$ python3 -q
>>> import numpy as np
>>> import numpy.linalg as la
>>> np.set_printoptions(precision=2, suppress=True, linewidth=140, sign=" ")
>>> A = np.array([[0.4, 0.1, 1.1], [1.5, 1.3, 1.9], [0.4, 0.9, 0.4]])
>>> A
array([[ 0.4,  0.1,  1.1],
       [ 1.5,  1.3,  1.9],
       [ 0.4,  0.9,  0.4]])
>>> def softmax(z):
...     e = np.exp(z - z.max(axis=-1, keepdims=True))
...     return e / e.sum(axis=-1, keepdims=True)
... 
>>> softmax(A[0] + -1)
array([ 0.27,  0.2 ,  0.54])
>>> S = A @ A.T / np.sqrt(3)
>>> softmax(S).round(6).argmax(axis=1)
array([ 1,  1,  1])
>>> softmax(S)[0] @ A
array([ 1.04,  0.93,  1.44])
>>> out = la.inv(A)
>>> np.allclose(out, A.T)
False
>>> round(float(la.det(A) * la.det(out)), 2)
1.0
>>> print(np.round(A @ out, 2) + 0)
[[ 1.  0.  0.]
 [ 0.  1.  0.]
 [ 0.  0.  1.]]
>>> la.det(A) * out
array([[-1.19,  0.95, -1.24],
       [ 0.16, -0.28,  0.89],
       [ 0.83, -0.32,  0.37]])
>>> print(la.inv(out))
[[ 0.4  0.1  1.1]
 [ 1.5  1.3  1.9]
 [ 0.4  0.9  0.4]]
>>> print(round(la.slogdet(A)[0], 2))
1.0
>>> ang = np.radians(135)
>>> R = np.eye(3)
>>> R[0, 0] = R[1, 1] = np.cos(ang)
>>> R[0, 1], R[1, 0] = -np.sin(ang), np.sin(ang)
>>> R
array([[-0.71, -0.71,  0.  ],
       [ 0.71, -0.71,  0.  ],
       [ 0.  ,  0.  ,  1.  ]])
>>> out = A @ R.T
>>> la.svd(A, compute_uv=False), la.svd(out, compute_uv=False)
(array([ 3.08,  0.75,  0.2 ]), array([ 3.08,  0.75,  0.2 ]))
>>> print(np.abs(out - A).max(axis=0))
[ 3.48  1.25  0.  ]
>>> round(float(la.det(R)), 2), np.round(np.trace(R), 2)
(1.0, np.float64(-0.41))
>>> np.allclose(A @ A.T, out @ out.T)
True
>>> np.allclose(la.norm(A, axis=1), la.norm(out, axis=1))
True
